>>> import numpy as np
>>> import numpy.linalg as la
>>> np.set_printoptions(suppress=True, linewidth=160)
>>> E = np.load("case3.npy")
>>> E
array([[ 3, -3, -1,  1, -1],
       [-3,  3, -3, -1,  1],
       [-1, -3,  3, -3, -1],
       [ 1, -1, -3,  3, -3],
       [-1,  1, -1, -3,  3]])
>>> out = np.array([[1, 0, 3], [-3, 0, -3]])
>>> basis = np.kron(out, E)
>>> basis
array([[ 3, -3, -1,  1, -1,  0,  0,  0,  0,  0,  9, -9, -3,  3, -3],
       [-3,  3, -3, -1,  1,  0,  0,  0,  0,  0, -9,  9, -9, -3,  3],
       [-1, -3,  3, -3, -1,  0,  0,  0,  0,  0, -3, -9,  9, -9, -3],
       [ 1, -1, -3,  3, -3,  0,  0,  0,  0,  0,  3, -3, -9,  9, -9],
       [-1,  1, -1, -3,  3,  0,  0,  0,  0,  0, -3,  3, -3, -9,  9],
       [-9,  9,  3, -3,  3,  0,  0,  0,  0,  0, -9,  9,  3, -3,  3],
       [ 9, -9,  9,  3, -3,  0,  0,  0,  0,  0,  9, -9,  9,  3, -3],
       [ 3,  9, -9,  9,  3,  0,  0,  0,  0,  0,  3,  9, -9,  9,  3],
       [-3,  3,  9, -9,  9,  0,  0,  0,  0,  0, -3,  3,  9, -9,  9],
       [ 3, -3,  3,  9, -9,  0,  0,  0,  0,  0,  3, -3,  3,  9, -9]])
>>> round(la.norm(basis, 2), 3), np.round(la.norm(out, 2) * la.norm(E, 2), 3)
(np.float64(41.298), np.float64(41.298))
>>> rk = la.matrix_rank(basis)
>>> rk
np.int64(8)
>>> ns = la.svd(basis)[2][rk:].T
>>> print([int(la.matrix_rank(np.delete(basis, i, axis=0))) for i in range(10)])
[8, 8, 7, 8, 8, 8, 8, 7, 8, 8]
>>> la.matrix_rank(basis.T @ basis), la.matrix_rank(basis @ basis.T)
(np.int64(8), np.int64(8))
>>> ns.shape
(15, 7)
>>> left, sig, VT = la.svd(E)
>>> np.argmax(sig[:-1] / (sig[1:] + 1e-6)) + 1
np.int64(4)
>>> sig.round(3) + 0
array([8.   , 6.79 , 3.177, 2.967, 0.   ])
>>> out = left[:, :4] @ np.diag(sig[:4]) @ VT[:4]
>>> print(la.matrix_rank(out))
4
>>> la.matrix_rank(E, rtol=0.05)
np.int64(4)
>>> print(round(la.norm(E - out) / la.norm(E), 3))
0.0
>>> round(float(la.norm(E - out, 2)), 3), round(sig[4], 3)
(0.0, np.float64(0.0))
>>> round(float(np.abs(E - out).max()), 3)
0.0
>>> M = np.load("run5.npy")
>>> print(M)
[[ -6  12  -6  -9  18  -9]
 [-18  12 -12 -27  18 -18]
 [-12   0  18 -18   0  27]
 [ -5  10  -5  -9  18  -9]
 [-15  10 -10 -27  18 -18]
 [-10   0  15 -18   0  27]]
>>> w1 = np.array([[-2, -2], [-2, 0], [-1, 0], [2, 2], [-2, -1], [-1, -1]])
>>> c = np.array([0, 1])
>>> act = np.maximum(M @ w1 + c, 0)
>>> (act > 0).mean(axis=0)
array([0., 0.])
>>> act
array([[0, 0],
       [0, 0],
       [0, 0],
       [0, 0],
       [0, 0],
       [0, 0]])
>>> la.matrix_rank(act)
np.int64(0)
>>> basis = np.array([[1, -2, -3], [-5, -3, 3]])
>>> act @ basis
array([[0, 0, 0],
       [0, 0, 0],
       [0, 0, 0],
       [0, 0, 0],
       [0, 0, 0],
       [0, 0, 0]])
>>> Q, vecs = la.qr(M[:, :5])[0], la.qr(M[:, 5:])[0]
>>> sig = la.svd(Q.T @ vecs, compute_uv=False)
>>> np.round(la.norm(Q @ Q.T - vecs @ vecs.T, 2), 3)
np.float64(1.0)
>>> np.round(np.degrees(np.arccos(sig.clip(0, 1))), 3)
array([3.203])
>>> vec = np.array([-2, 0, 0, -2, -1, 1])
>>> y = M @ vec
>>> c, lr = np.zeros(6), 1 / la.norm(M, 2) ** 2
>>> for i in range(20):
...     c -= lr * M.T @ (M @ c - y)
...     if i % 5 == 0: print(i, round(la.norm(M @ c - y), 3))
... 
0 56.408
5 18.954
10 15.503
15 12.717
>>> c.round(3)
array([-1.269, -0.111,  0.563, -2.034, -0.217,  0.951])
>>> u, v = M[3], M[1]
>>> u @ u
np.int64(636)
>>> p = (u @ v) / (u @ u) * u
>>> np.round(v - p, 3)
array([-10.146,  -3.708,  -4.146, -12.863, -10.274,  -3.863])
>>> np.outer(u, v)
array([[  90,  -60,   60,  135,  -90,   90],
       [-180,  120, -120, -270,  180, -180],
       [  90,  -60,   60,  135,  -90,   90],
       [ 162, -108,  108,  243, -162,  162],
       [-324,  216, -216, -486,  324, -324],
       [ 162, -108,  108,  243, -162,  162]])
>>> np.round(la.norm(u + v) ** 2 + la.norm(u - v) ** 2, 3)
np.float64(5250.0)
>>> round((v - p) @ u, 3)
np.float64(0.0)
>>> p.round(3)
array([ -7.854,  15.708,  -7.854, -14.137,  28.274, -14.137])
>>> out = M[0, 0] * M[1:] - np.outer(M[1:, 0], M[0])
>>> out
array([[   0,  144,  -36,    0,  216,  -54],
       [   0,  144, -180,    0,  216, -270],
       [   0,    0,    0,    9,  -18,    9],
       [   0,  120,  -30,   27,  162,  -27],
       [   0,  120, -150,   18,  180, -252]])
>>> np.flatnonzero(~out.round(6).any(axis=1))
array([], dtype=int64)
>>> np.round(M[:, 0] / M[0, 0], 3)
array([1.   , 3.   , 2.   , 0.833, 2.5  , 1.667])
>>> data = np.loadtxt("dump.csv", delimiter=",")
>>> data
array([[ -6.,  -7.,  -5.,  -5.,   0.,  -5.],
       [ -5., -10.,   4., -14.,  -6., -14.],
       [ -5., -15.,   2., -18., -12., -22.],
       [ -8., -14.,  -3., -11., -16., -19.],
       [-15., -15.,  -6.,  -3.,  -8., -14.],
       [-20.,  -7., -14.,   0.,  -6., -22.],
       [-14., -16., -16.,   8., -10., -16.],
       [-16., -23., -14.,   9.,  -2., -25.],
       [-14., -16.,  -6.,  16.,   3., -23.],
       [-18.,  -8.,   2.,  15.,   4., -27.],
       [-25.,  -9.,  10.,  22.,   6., -29.],
       [-21.,  -5.,   5.,  14.,  11., -24.],
       [-14.,   2.,   6.,  20.,   3., -25.],
       [-19.,   9.,  -1.,  27.,  -5., -19.],
       [-10.,  15.,  -1.,  32., -10., -15.],
       [-14.,   6.,   0.,  40., -16., -24.],
       [ -5.,   5.,  -6.,  38., -23., -31.],
       [ -7.,   3.,  -8.,  38., -28., -34.]])
>>> rng = np.random.default_rng(5770)
>>> out = data + rng.integers(-2, 3, (18, 1)) @ rng.integers(-2, 3, (1, 6))
>>> print(out)
[[ -6.  -7.  -5.  -5.   0.  -5.]
 [ -5. -10.   4. -14.  -6. -14.]
 [ -5. -11.  -2. -14. -16. -24.]
 [ -8. -16.  -1. -13. -14. -18.]
 [-15. -13.  -8.  -1. -10. -15.]
 [-20.  -5. -16.   2.  -8. -23.]
 [-14. -20. -12.   4.  -6. -14.]
 [-16. -25. -12.   7.   0. -24.]
 [-14. -12. -10.  20.  -1. -25.]
 [-18. -12.   6.  11.   8. -25.]
 [-25.  -7.   8.  24.   4. -30.]
 [-21.  -5.   5.  14.  11. -24.]
 [-14.   2.   6.  20.   3. -25.]
 [-19.   9.  -1.  27.  -5. -19.]
 [-10.  13.   1.  30.  -8. -14.]
 [-14.   4.   2.  38. -14. -23.]
 [ -5.   7.  -8.  40. -25. -32.]
 [ -7.   3.  -8.  38. -28. -34.]]
>>> out - data
array([[ 0.,  0.,  0.,  0.,  0.,  0.],
       [ 0.,  0.,  0.,  0.,  0.,  0.],
       [ 0.,  4., -4.,  4., -4., -2.],
       [ 0., -2.,  2., -2.,  2.,  1.],
       [ 0.,  2., -2.,  2., -2., -1.],
       [ 0.,  2., -2.,  2., -2., -1.],
       [ 0., -4.,  4., -4.,  4.,  2.],
       [ 0., -2.,  2., -2.,  2.,  1.],
       [ 0.,  4., -4.,  4., -4., -2.],
       [ 0., -4.,  4., -4.,  4.,  2.],
       [ 0.,  2., -2.,  2., -2., -1.],
       [ 0.,  0.,  0.,  0.,  0.,  0.],
       [ 0.,  0.,  0.,  0.,  0.,  0.],
       [ 0.,  0.,  0.,  0.,  0.,  0.],
       [ 0., -2.,  2., -2.,  2.,  1.],
       [ 0., -2.,  2., -2.,  2.,  1.],
       [ 0.,  2., -2.,  2., -2., -1.],
       [ 0.,  0.,  0.,  0.,  0.,  0.]])
>>> print(np.round(la.svd(out - data, compute_uv=False), 3) + 0)
[20.199  0.     0.     0.     0.     0.   ]
>>> Xc = data - data.mean(axis=0)
>>> left, sig, VT = la.svd(Xc, full_matrices=False)
>>> (np.sign(left[:, 0]) == np.sign(left[0, 0])).astype(int)
array([1, 1, 1, 1, 1, 1, 1, 1, 1, 0, 0, 1, 0, 0, 0, 0, 0, 0])
>>> la.matrix_rank(Xc)
np.int64(6)
>>> np.abs(left[:, 0]).argmax()
np.int64(17)
>>> vec = np.array([0, 3, 0, 2, 3, 2])
>>> print(data @ vec)
[ -41. -104. -161. -150. -103.  -83.  -94. -107.  -53.  -36.  -23.   -2.    5.   28.   49.    2.  -40.  -67.]
>>> (data @ vec).argmax()
np.int64(14)
>>> left, sig = la.svd(E)
Traceback (most recent call last):
  File "<python-input-70>", line 1, in <module>
    left, sig = la.svd(E)
    ^^^^^^^^^
ValueError: too many values to unpack (expected 2)
>>> left, sig, VT = la.svd(E, full_matrices=False)
>>> np.abs(left[:, 0]).round(6).argmax()
np.int64(0)
>>> np.round(sig / sig[0], 3) + 0
array([1.   , 0.849, 0.397, 0.371, 0.   ])
>>> round(float(np.sqrt((sig ** 2).sum())), 3), round(float(la.norm(E)), 3)
(11.358, 11.358)
>>> sig.round(3) + 0
array([8.   , 6.79 , 3.177, 2.967, 0.   ])
>>> np.round(np.abs(VT[0]), 3) + 0
array([0.5, 0.5, 0. , 0.5, 0.5])
>>> print(np.allclose(left * sig @ VT, E))
True
>>> (sig > 1e-8).sum()
np.int64(4)
>>> arr = np.load("arr.npy")
>>> arr
array([[ -3,  -2,  -5],
       [-15, -15,   6],
       [-11,  -9,  -8],
       [-18, -17,   1],
       [  0,   0,   0],
       [ -9,  -6, -15]])
>>> la.lstsq(arr[:-1].T, arr[-1])[2]
np.int32(2)
>>> np.round(arr @ la.pinv(arr) @ arr, 3)
array([[ -3.,  -2.,  -5.],
       [-15., -15.,   6.],
       [-11.,  -9.,  -8.],
       [-18., -17.,   1.],
       [  0.,   0.,   0.],
       [ -9.,  -6., -15.]])
>>> X = np.loadtxt("layer2.csv", delimiter=",")
>>> X
array([[-4.664,  0.4  ,  2.4  ,  1.   ],
       [-1.453, -0.6  ,  0.7  ,  2.2  ],
       [-0.38 ,  0.   ,  0.1  , -0.1  ],
       [ 0.815,  0.6  , -0.3  , -0.1  ],
       [ 0.056,  0.6  , -0.1  ,  1.2  ],
       [-1.88 ,  0.1  ,  1.1  ,  0.8  ],
       [ 0.493,  1.5  ,  0.   , -0.2  ],
       [-0.096, -1.5  ,  0.   , -0.5  ],
       [-1.316,  0.5  ,  0.6  , -0.8  ],
       [ 0.436,  0.2  ,  0.   ,  1.3  ],
       [ 0.218,  0.2  ,  0.   , -0.7  ],
       [-1.927, -0.4  ,  0.8  ,  0.1  ],
       [-2.089, -0.7  ,  1.1  , -0.3  ],
       [-5.177, -2.2  ,  2.4  ,  0.7  ]])
>>> vec = np.array([-1, 1, -1, -2])
>>> h = np.maximum(X @ vec, 0)
>>> np.round(np.tanh(X @ vec), 3)
array([ 0.581, -1.   ,  0.446,  0.278, -0.942, -0.617,  0.887, -0.383,  0.993, -0.993,  0.881,  0.483,  0.711, -0.677])
>>> np.round(np.maximum(X @ (3 * vec), 0), 3)
array([1.992, 0.   , 1.44 , 0.855, 0.   , 0.   , 4.221, 0.   , 8.448, 0.   , 4.146, 1.581, 2.667, 0.   ])
>>> np.round(X.T @ h, 3)
array([-8.631,  3.398,  4.645, -3.128])
>>> np.flatnonzero(h > 1e-9)
array([ 0,  2,  3,  6,  8, 10, 11, 12])
>>> h.round(3)
array([0.664, 0.   , 0.48 , 0.285, 0.   , 0.   , 1.407, 0.   , 2.816, 0.   , 1.382, 0.527, 0.889, 0.   ])
>>> X * (h > 1e-9)[:, None]
array([[-4.664,  0.4  ,  2.4  ,  1.   ],
       [-0.   , -0.   ,  0.   ,  0.   ],
       [-0.38 ,  0.   ,  0.1  , -0.1  ],
       [ 0.815,  0.6  , -0.3  , -0.1  ],
       [ 0.   ,  0.   , -0.   ,  0.   ],
       [-0.   ,  0.   ,  0.   ,  0.   ],
       [ 0.493,  1.5  ,  0.   , -0.2  ],
       [-0.   , -0.   ,  0.   , -0.   ],
       [-1.316,  0.5  ,  0.6  , -0.8  ],
       [ 0.   ,  0.   ,  0.   ,  0.   ],
       [ 0.218,  0.2  ,  0.   , -0.7  ],
       [-1.927, -0.4  ,  0.8  ,  0.1  ],
       [-2.089, -0.7  ,  1.1  , -0.3  ],
       [-0.   , -0.   ,  0.   ,  0.   ]])
>>> print(np.round(np.maximum(X @ vec, 0) - np.maximum(-X @ vec, 0), 3))
[ 0.664 -4.247  0.48   0.285 -1.756 -0.72   1.407 -0.404  2.816 -2.836  1.382  0.527  0.889 -0.823]
